In [1]: import numpy as np

In [2]: from numpy import linalg as LA

In [3]: np.set_printoptions(suppress=True, linewidth=140)

In [4]: feats = np.loadtxt("x.csv", delimiter=",")

In [5]: feats
Out[5]: 
array([[ -2.4,  -0.7,   1.5],
       [ -0.4,   0.9,  -2.3],
       [-24. ,  18. ,   4. ],
       [  1.4,  -0.9,  -0.2],
       [  1.8,  -0.4,   0.5],
       [ -0.7,   1. ,   0.3],
       [  0.2,  -1.5,   0.7],
       [  1.6,   1. ,   1.2],
       [ -1.4,  -1.1,   0.1],
       [  0.8,   0.3,  -0.2],
       [ -0.2,   0.7,  -1.1],
       [  0. ,   1.1,   0.4],
       [  1.9,   1.8,   0.7],
       [  0.3,   0.3,   1.3],
       [ -1.2,   0. ,  -0.9],
       [ -0.5,   0.7,  -0.1],
       [  1. ,   0.3,  -0.5],
       [  0.8,   1.5,   0.5],
       [  0.2,   0. ,  -0.8],
       [ -2.7,   1.2,   0.3],
       [ -0.1,   0.3,  -1.8],
       [  0.4,  -1.7,  -0.8],
       [  0.7,  -0.1,   1.4],
       [  0.4,   0.7,   0. ],
       [ -0.8,  -1.7,   0.2],
       [ -0.9,   0.6,   0.8],
       [  1.6,   0.4,  -0.9],
       [  2. ,   0.2,   1.9],
       [ -0.3,  -2.1,  -1. ],
       [  0. ,   1. ,  -0.1],
       [  0.3,   0.5,  -0.8],
       [ -1.1,   0.3,   2.5],
       [  0.2,  -1. ,   0.8],
       [  0.1,   1.3,  -1.8],
       [  1.4,  -1.6,  -0.5],
       [ -1.4,   0.1,   2.2],
       [ -2.4,   0.7,   0. ],
       [ -1. ,  -1. ,   0.4],
       [  0.5,  -1.4,   0.3],
       [  1.5,   1.7,   0.7],
       [ -1.7,   0.7,   0.1],
       [  1.5,   0.9,  -0.4],
       [  1.6,  -0.3,  -0.9],
       [  1.3,  -1.4,   1.7],
       [  0.1,   0.3,  -0.5],
       [ -0.7,  -1.3,   1.6]])

In [6]: idx = feats[:, 1] > np.median(feats[:, 1])

In [7]: u = feats[idx].mean(axis=0) - feats[~idx].mean(axis=0)

In [8]: ((feats - feats.mean(axis=0)) @ u > 0).astype(int)
Out[8]: 
array([0, 1, 1, 0, 0, 1, 0, 0, 0, 0, 1, 1, 1, 0, 1, 1, 0, 1, 0, 1, 0, 0, 0, 0, 0, 1, 0, 0, 0, 1, 0, 0, 0, 1, 0, 0, 1, 0, 0, 1, 1, 0, 0, 0,
       0, 0])

In [9]: np.round((((feats - feats.mean(axis=0)) @ u > 0) == idx).mean(), 2)
Out[9]: np.float64(0.87)

In [10]: np.argsort(-np.abs(u).round(6), kind="stable")
Out[10]: array([1, 0, 2])
